In [1]: import numpy as np

In [2]: np.set_printoptions(precision=2, suppress=True, linewidth=140)

In [3]: def rd(a):
   ...:     return np.round(a, 2) + 0
   ...: 

In [4]: M = np.loadtxt("data.csv", delimiter=",")

In [5]: M
Out[5]: 
array([[ 0.6, -0.4, -1.1,  0.8],
       [ 0.6,  0.4, -0.1, -0.1],
       [-0.2, -0.3, -1.4,  1.2],
       [-0.1, -0.1,  0.1,  0.2],
       [-0.2, -0.4, -0.3,  1.7],
       [ 0.2, -2.4,  0.6, -1.2],
       [-0.6, -0.2,  0. , -0.4],
       [-0.5, -3.5, -6.5, -2.5],
       [-0.4,  0.8,  0.3,  1.2],
       [ 1.4, -0.6, -0.8,  0.2],
       [ 0.3, -0.3,  0.1,  0.2],
       [-0.4,  0. , -0.6,  0.7],
       [ 1.4, -0.2, -0.6, -1.7],
       [ 0. , -0.7, -0.4,  0.2]])

In [6]: lab = M[:, 2] > np.median(M[:, 2])

In [7]: f = M[lab].mean(axis=0) - M[~lab].mean(axis=0)

In [8]: ((M - M.mean(axis=0)) @ f > 0).astype(int)
Out[8]: array([0, 1, 0, 1, 1, 1, 1, 0, 1, 0, 1, 1, 0, 1])

In [9]: rd(f)
Out[9]: array([-0.36,  0.5 ,  1.73,  0.39])

In [10]: x = np.array([0, 1, 2, 3])

In [11]: target = M @ x

In [12]: coef, lr = np.zeros(4), 1 / np.linalg.norm(M, 2) ** 2

In [13]: for i in range(250):
    ...:     coef -= lr * M.T @ (M @ coef - target)
    ...:     if i % 50 == 0: print(i, round(np.linalg.norm(M @ coef - target), 2))
    ...: 
0 5.75
50 0.04
100 0.0
150 0.0
200 0.0

In [14]: rd(np.linalg.cond(M))
Out[14]: np.float64(3.64)

In [15]: print(rd(coef))
[0. 1. 2. 3.]

In [16]: P = M @ np.linalg.solve(M.T @ M, M.T)

In [17]: np.linalg.matrix_rank(np.eye(14) - P)
Out[17]: np.int64(10)

In [18]: print(np.trace(P))
4.0

In [19]: rd(P @ M[:, 1])
Out[19]: array([-0.4,  0.4, -0.3, -0.1, -0.4, -2.4, -0.2, -3.5,  0.8, -0.6, -0.3,  0. , -0.2, -0.7])

In [20]: G = np.cov(M, rowvar=False)

In [21]: np.argsort(-M.std(axis=0).round(6), kind="stable")
Out[21]: array([2, 3, 1, 0])

In [22]: rd(np.linalg.eigvalsh(G)[::-1])
Out[22]: array([4.35, 1.  , 0.43, 0.25])

In [23]: rd(np.polyfit(M[:, 3], M[:, 1], 1))
Out[23]: array([ 0.65, -0.59])

In [24]: np.median(M, axis=0)
Out[24]: array([-0.05, -0.3 , -0.35,  0.2 ])

In [25]: x = np.array([-2, 2, -2, 1])

In [26]: target = M @ x

In [27]: rd(np.linalg.solve(M.T @ M, M.T @ target))
Out[27]: array([-2.,  2., -2.,  1.])

In [28]: rd(np.linalg.lstsq(M, target)[0])
Out[28]: array([-2.,  2., -2.,  1.])

In [29]: rd(np.linalg.pinv(M) @ M)
Out[29]: 
array([[1., 0., 0., 0.],
       [0., 1., 0., 0.],
       [0., 0., 1., 0.],
       [0., 0., 0., 1.]])

In [30]: rd(target)
Out[30]: array([ 1. , -0.3,  3.8,  0. ,  1.9, -7.6,  0.4,  4.5,  3. , -2.2, -1.2,  2.7, -3.7, -0.4])

In [31]: rng = np.random.default_rng(62524)

In [32]: target = target + 0.1 * rng.normal(size=14)

In [33]: rd(target)
Out[33]: array([ 0.99, -0.26,  3.74,  0.23,  1.88, -7.53,  0.41,  4.61,  3.03, -2.24, -1.23,  2.73, -3.8 , -0.4 ])

In [34]: coef, *_ = np.linalg.lstsq(M, target)

In [35]: rd(coef)
Out[35]: array([-2.05,  1.98, -2.  ,  1.  ])

In [36]: rd(M.T @ (target - M @ coef))
Out[36]: array([0., 0., 0., 0.])
